$ python -q
>>> import numpy as np
>>> np.set_printoptions(suppress=True, linewidth=140)
>>> rd = lambda a: np.round(a, 3) + 0
>>> arr = np.load("layer10.npy")
>>> print(arr)
[[ 0.     0.4   -1.8   -0.9   -1.9  ]
 [ 0.192  0.463 -1.651 -1.063 -1.882]
 [ 0.2    1.2   -0.4    0.5    0.1  ]]
>>> w1 = np.array([[0, 3], [-1, -3], [-3, -3], [2, 2], [3, 1]])
>>> coef = np.array([1, -4])
>>> hid = np.maximum(arr @ w1 + coef, 0)
>>> rd((hid > 0).mean(axis=0))
array([0.333, 0.   ])
>>> hid
array([[0. , 0. ],
       [0. , 0. ],
       [2.3, 0. ]])
>>> np.linalg.matrix_rank(hid)
np.int64(1)
>>> cent = np.array([[2, 0, 2], [3, 2, 1]])
>>> w1 @ cent
array([[  9,   6,   3],
       [-11,  -6,  -5],
       [-15,  -6,  -9],
       [ 10,   4,   6],
       [  9,   2,   7]])
>>> hid @ cent
array([[0. , 0. , 0. ],
       [0. , 0. , 0. ],
       [4.6, 0. , 4.6]])
>>> U, sig, VT = np.linalg.svd(arr, full_matrices=False)
>>> print(rd(VT @ VT.T))
[[1. 0. 0.]
 [0. 1. 0.]
 [0. 0. 1.]]
>>> np.abs(U[:, 0]).round(6).argmax()
np.int64(0)
>>> rd(sig)
array([3.933, 1.362, 0.211])
>>> print(rd(sig / sig[0]))
[1.    0.346 0.054]
>>> rd(U.T @ arr @ VT.T)
array([[3.933, 0.   , 0.   ],
       [0.   , 1.362, 0.   ],
       [0.   , 0.   , 0.211]])
>>> U.shape, sig.shape, VT.shape
((3, 3), (3,), (3, 5))
>>> rd(np.abs(VT[0]))
array([0.037, 0.172, 0.625, 0.345, 0.677])
>>> m1 = np.array([[12, -3, -1, -3, -2, 3, -2],
...     [-3, -1, -2, 3, -3, -1, 1],
...     [0, -2, 22, -1, 1, -2, 2],
...     [3, 1, -2, 23, 2, -2, 2],
...     [-3, -1, -2, -2, 12, -1, -2],
...     [2, 3, 2, -1, 2, 29, -3],
...     [2, -3, -1, -1, 1, -1, 1]])
>>> m1
array([[12, -3, -1, -3, -2,  3, -2],
       [-3, -1, -2,  3, -3, -1,  1],
       [ 0, -2, 22, -1,  1, -2,  2],
       [ 3,  1, -2, 23,  2, -2,  2],
       [-3, -1, -2, -2, 12, -1, -2],
       [ 2,  3,  2, -1,  2, 29, -3],
       [ 2, -3, -1, -1,  1, -1,  1]])
>>> M2 = np.array([[-2, -3], [-4, 2], [4, 2], [-1, 2], [4, 1], [-5, -5], [-2, -2]])
>>> np.einsum("ij,ij->i", m1, m1)
array([180,  34, 498, 555, 167, 872,  18])
>>> m1 @ M2
array([[ -32,  -63],
       [ -10,    9],
       [ 107,   45],
       [ -27,   43],
       [  61,   20],
       [-138, -135],
       [  12,  -12]])
>>> print(np.linalg.matrix_rank(m1 @ M2))
2
>>> M2.T @ m1.T
array([[ -32,  -10,  107,  -27,   61, -138,   12],
       [ -63,    9,   45,   43,   20, -135,  -12]])
>>> M = np.loadtxt("data.csv", delimiter=",")
>>> M
array([[ 4., -4.,  4.],
       [ 0., -4.,  0.],
       [-8.,  4., -8.]])
>>> np.poly(M)
array([ 1.,  8., 16.,  0.])
>>> rd(np.linalg.det(M.T))
np.float64(0.0)
>>> np.einsum("ij,ji->", M, M)
np.float64(32.0)
>>> rd(np.linalg.det(2 * M)), rd(np.linalg.det(M))
(np.float64(0.0), np.float64(0.0))
>>> rk = np.linalg.matrix_rank(M)
>>> rk
np.int64(2)
>>> null = np.linalg.svd(M)[2][rk:].T
>>> rd(null @ null.T)
array([[ 0.5,  0. , -0.5],
       [ 0. ,  0. ,  0. ],
       [-0.5,  0. ,  0.5]])
>>> rd(M @ null)
array([[0.],
       [0.],
       [0.]])
>>> [int(np.linalg.matrix_rank(M[:, :j + 1])) for j in range(3)]
[1, 2, 2]
>>> null.shape
(3, 1)
>>> [int(np.linalg.matrix_rank(M[:i])) for i in range(1, len(M) + 1)]
[1, 2, 2]
>>> np.linalg.matrix_rank(M.T @ M), np.linalg.matrix_rank(M @ M.T)
(np.int64(2), np.int64(2))
>>> np.allclose(M @ null, 0)
True
>>> np.abs(np.diag(np.linalg.qr(M)[1])) > 1e-9
array([ True,  True, False])
>>> print(np.linalg.lstsq(M[:-1].T, M[-1])[2])
2
>>> rd(M @ np.linalg.pinv(M) @ M)
array([[ 4., -4.,  4.],
       [ 0., -4.,  0.],
       [-8.,  4., -8.]])
>>> np.unique(M.round(6), axis=0).shape
(3, 3)
>>> M2 = np.array([[0, 0, 2, 0, 1, 1, 0],
...     [0, 2, 0, 1, 2, 1, 1],
...     [1, 0, 1, 1, 0, 1, 2],
...     [0, 0, 1, 2, 2, 2, 1],
...     [2, 0, 2, 2, 1, 1, 0],
...     [0, 1, 0, 0, 1, 0, 1],
...     [0, 1, 1, 2, 0, 2, 0]])
>>> J = M2 - M2.T
>>> J
array([[ 0,  0,  1,  0, -1,  1,  0],
       [ 0,  0,  0,  1,  2,  0,  0],
       [-1,  0,  0,  0, -2,  1,  1],
       [ 0, -1,  0,  0,  0,  2, -1],
       [ 1, -2,  2,  0,  0,  0,  0],
       [-1,  0, -1, -2,  0,  0, -1],
       [ 0,  0, -1,  1,  0,  1,  0]])
>>> # rows and columns are dependent
>>> cov = J.T @ J
>>> np.linalg.matrix_rank(cov)
np.int64(6)
>>> np.diag(cov)
array([3, 5, 7, 6, 9, 7, 3])
>>> np.trace(cov), (J ** 2).sum()
(np.int64(40), np.int64(40))
>>> M2 = arr / np.linalg.norm(arr, axis=1)
Traceback (most recent call last):
  File "<python-input-57>", line 1, in <module>
    M2 = arr / np.linalg.norm(arr, axis=1)
         ~~~~^~~~~~~~~~~~~~~~~~~~~~~~~~~~~
ValueError: operands could not be broadcast together with shapes (3,5) (3,) 
>>> M2 = arr / np.linalg.norm(arr, axis=1, keepdims=True)
>>> cov = M2 @ M2.T
>>> np.argwhere(np.triu(np.abs(cov) > 0.95, 1))
array([[0, 1]])
>>> print(rd(np.degrees(np.arccos(np.clip(cov[0, 2], -1, 1)))))
81.646
>>> print((cov - 2 * np.eye(3)).round(6).argmax(axis=1))
[1 0 0]
>>> rng = np.random.default_rng(717)
>>> W0 = np.eye(5, dtype=int)[rng.permutation(5)] * np.array([0, 2, 1, -1, 2])
>>> W0
array([[ 0,  0,  0, -1,  0],
       [ 0,  2,  0,  0,  0],
       [ 0,  0,  0,  0,  0],
       [ 0,  0,  1,  0,  0],
       [ 0,  0,  0,  0,  2]])
>>> # 3 groups of indices that never mix
>>> z = rng.permutation(5)
>>> z
array([0, 2, 4, 1, 3])
>>> M2 = W0[z][:, z]
>>> rd(np.linalg.det(M2)), rd(np.linalg.det(W0[z]))
(np.float64(0.0), np.float64(0.0))
>>> rd(np.sort(np.abs(np.linalg.eigvals(M2))))
array([0., 0., 0., 2., 2.])
>>> E = np.array([[-0.5, 0.6, 0.4, 0.0],
...     [0.6, 0.1, 2.0, -0.3],
...     [0.7, -0.5, 1.1, 1.1],
...     [-1.1, 0.3, 0.2, 1.8],
...     [-0.4, 1.0, -0.3, 3.0],
...     [0.4, -1.1, 0.0, 1.8],
...     [-0.4, 0.4, 0.1, -0.2],
...     [-0.8, -0.2, 0.3, 0.8],
...     [-0.3, 0.3, -0.1, 2.1],
...     [1.7, 1.5, 1.0, -1.1],
...     [0.6, 0.7, 1.3, -0.5],
...     [2.0, -0.4, 0.3, -1.8],
...     [-0.5, -0.7, 0.3, 1.0],
...     [-0.5, 0.8, -0.3, -0.5],
...     [-2.0, 0.9, -0.2, 1.1],
...     [1.0, -0.4, 0.3, 1.1],
...     [-0.4, 1.7, -0.2, 2.3],
...     [-0.1, 0.4, -1.9, -0.1],
...     [0.9, 0.0, 0.3, -0.7],
...     [-0.8, 2.1, -1.8, 0.4],
...     [-0.6, 0.7, -0.6, 0.0],
...     [0.3, 1.0, -1.1, -0.1],
...     [0.7, 1.2, -0.3, 0.1]])
>>> E[:, 1] = 4 * E[:, 2] + 0.1 * rng.normal(size=23)
>>> rd(E)
array([[-0.5  ,  1.701,  0.4  ,  0.   ],
       [ 0.6  ,  7.976,  2.   , -0.3  ],
       [ 0.7  ,  4.232,  1.1  ,  1.1  ],
       [-1.1  ,  0.9  ,  0.2  ,  1.8  ],
       [-0.4  , -1.314, -0.3  ,  3.   ],
       [ 0.4  ,  0.067,  0.   ,  1.8  ],
       [-0.4  ,  0.332,  0.1  , -0.2  ],
       [-0.8  ,  1.399,  0.3  ,  0.8  ],
       [-0.3  , -0.428, -0.1  ,  2.1  ],
       [ 1.7  ,  3.982,  1.   , -1.1  ],
       [ 0.6  ,  5.295,  1.3  , -0.5  ],
       [ 2.   ,  1.106,  0.3  , -1.8  ],
       [-0.5  ,  1.199,  0.3  ,  1.   ],
       [-0.5  , -1.211, -0.3  , -0.5  ],
       [-2.   , -0.729, -0.2  ,  1.1  ],
       [ 1.   ,  1.091,  0.3  ,  1.1  ],
       [-0.4  , -0.653, -0.2  ,  2.3  ],
       [-0.1  , -7.618, -1.9  , -0.1  ],
       [ 0.9  ,  1.439,  0.3  , -0.7  ],
       [-0.8  , -7.257, -1.8  ,  0.4  ],
       [-0.6  , -2.327, -0.6  ,  0.   ],
       [ 0.3  , -4.337, -1.1  , -0.1  ],
       [ 0.7  , -1.123, -0.3  ,  0.1  ]])
>>> Ac = E - E.mean(axis=0)
>>> V = np.linalg.svd(Ac)[2][:3]
>>> M2 = Ac - Ac @ V.T @ V
>>> print(rd(np.linalg.norm(M2) / np.linalg.norm(Ac)))
0.006
>>> rd(np.diag(V.T @ V))
array([1.   , 0.942, 0.059, 1.   ])
>>> print(rd(np.cov(Ac @ V.T, rowvar=False)))
[[13.544  0.     0.   ]
 [ 0.     1.628  0.   ]
 [ 0.     0.     0.456]]
>>> rd((Ac @ V.T).std(axis=0))
array([3.599, 1.248, 0.66 ])
>>> vec = np.array([-9, 5, -9, 6])
>>> print(np.sign((E @ vec).round(6)))
[ 1.  1.  1.  1.  1.  1.  1.  1.  1. -1.  1. -1.  1. -1.  1.  1.  1. -1. -1. -1. -1. -1. -1.]
>>> feats = np.load("case1.npy")
>>> feats
array([[ 1,  0,  1, -1,  4,  1,  0,  3,  3],
       [ 5,  3,  4, -4,  4,  4,  3,  5,  0],
       [ 4,  5,  3, -2,  3,  2,  0,  0,  1],
       [ 5,  5,  2, -2,  3,  2,  4,  2,  2],
       [ 4,  1,  4, -4,  1,  4,  0,  2,  1],
       [ 2,  4,  1, -2,  2,  2,  4,  3,  1],
       [ 1,  1,  5,  0,  5,  0,  3,  0,  0]])
>>> vec = np.array([2, 3, 3, 3, 1, -2, 2, -2, 2])
>>> h = np.maximum(feats @ vec, 0)
>>> print(np.flatnonzero(h > 1e-9))
[0 1 2 3 4 5 6]
>>> r0, v = feats[3], feats[6]
>>> r0 @ r0
np.int64(95)
>>> pr = (r0 @ v) / (r0 @ r0) * r0
>>> rd((v - pr) @ r0)
np.float64(0.0)
>>> print(rd(np.linalg.norm(r0 + v) ** 2 + np.linalg.norm(r0 - v) ** 2))
312.0
>>> print(rd(pr))
[ 2.474  2.474  0.989 -0.989  1.484  0.989  1.979  0.989  0.989]
>>> np.linalg.matrix_rank(np.outer(r0, v))
np.int64(1)
>>> U, sig, VT = np.linalg.svd(feats, full_matrices=False)
>>> U.shape, sig.shape, VT.shape
((7, 7), (7,), (7, 9))
>>> rd(np.cumsum(sig ** 2) / np.sum(sig ** 2))
array([0.784, 0.856, 0.916, 0.961, 0.99 , 0.997, 1.   ])
>>> rd(sig)
array([20.266,  6.162,  5.577,  4.898,  3.891,  1.815,  1.337])
>>> np.abs(U[:, 0]).round(6).argmax()
np.int64(1)
>>> rd(U.T @ U)
array([[1., 0., 0., 0., 0., 0., 0.],
       [0., 1., 0., 0., 0., 0., 0.],
       [0., 0., 1., 0., 0., 0., 0.],
       [0., 0., 0., 1., 0., 0., 0.],
       [0., 0., 0., 0., 1., 0., 0.],
       [0., 0., 0., 0., 0., 1., 0.],
       [0., 0., 0., 0., 0., 0., 1.]])
>>> (sig > 1e-8).sum()
np.int64(7)
>>> print(rd(sig / sig[0]))
[1.    0.304 0.275 0.242 0.192 0.09  0.066]
>>> rd(U.T @ feats @ VT.T)
array([[20.266,  0.   ,  0.   ,  0.   ,  0.   ,  0.   ,  0.   ],
       [ 0.   ,  6.162,  0.   ,  0.   ,  0.   ,  0.   ,  0.   ],
       [ 0.   ,  0.   ,  5.577,  0.   ,  0.   ,  0.   ,  0.   ],
       [ 0.   ,  0.   ,  0.   ,  4.898,  0.   ,  0.   ,  0.   ],
       [ 0.   ,  0.   ,  0.   ,  0.   ,  3.891,  0.   ,  0.   ],
       [ 0.   ,  0.   ,  0.   ,  0.   ,  0.   ,  1.815,  0.   ],
       [ 0.   ,  0.   ,  0.   ,  0.   ,  0.   ,  0.   ,  1.337]])
>>> M2 = feats / np.sqrt((feats ** 2).mean(axis=1, keepdims=True))
>>> rd(np.linalg.norm(M2, axis=1))
array([3., 3., 3., 3., 3., 3., 3.])
>>> rd(M2[6])
array([0.384, 0.384, 1.921, 0.   , 1.921, 0.   , 1.152, 0.   , 0.   ])
>>> print(np.linalg.matrix_rank(feats - feats.mean(axis=1, keepdims=True)))
7
>>> K = np.loadtxt("test19.csv", delimiter=",")
>>> K
array([[ 0.,  0.,  0.,  0.,  2.,  0.,  0.,  0.],
       [ 0.,  0.,  0.,  0.,  0.,  0.,  0.,  0.],
       [ 0.,  0.,  0.,  0.,  0., -2.,  0.,  0.],
       [ 0.,  0., -1.,  0.,  0.,  0.,  0.,  0.],
       [ 0.,  0.,  0., -1.,  0.,  0.,  0.,  0.],
       [ 0.,  0.,  0.,  0.,  0.,  0.,  0.,  0.],
       [ 0.,  2.,  0.,  0.,  0.,  0.,  0.,  0.],
       [ 0.,  0.,  0.,  0.,  0.,  0., -1.,  0.]])
>>> K @ K.T
array([[4., 0., 0., 0., 0., 0., 0., 0.],
       [0., 0., 0., 0., 0., 0., 0., 0.],
       [0., 0., 4., 0., 0., 0., 0., 0.],
       [0., 0., 0., 1., 0., 0., 0., 0.],
       [0., 0., 0., 0., 1., 0., 0., 0.],
       [0., 0., 0., 0., 0., 0., 0., 0.],
       [0., 0., 0., 0., 0., 0., 4., 0.],
       [0., 0., 0., 0., 0., 0., 0., 1.]])
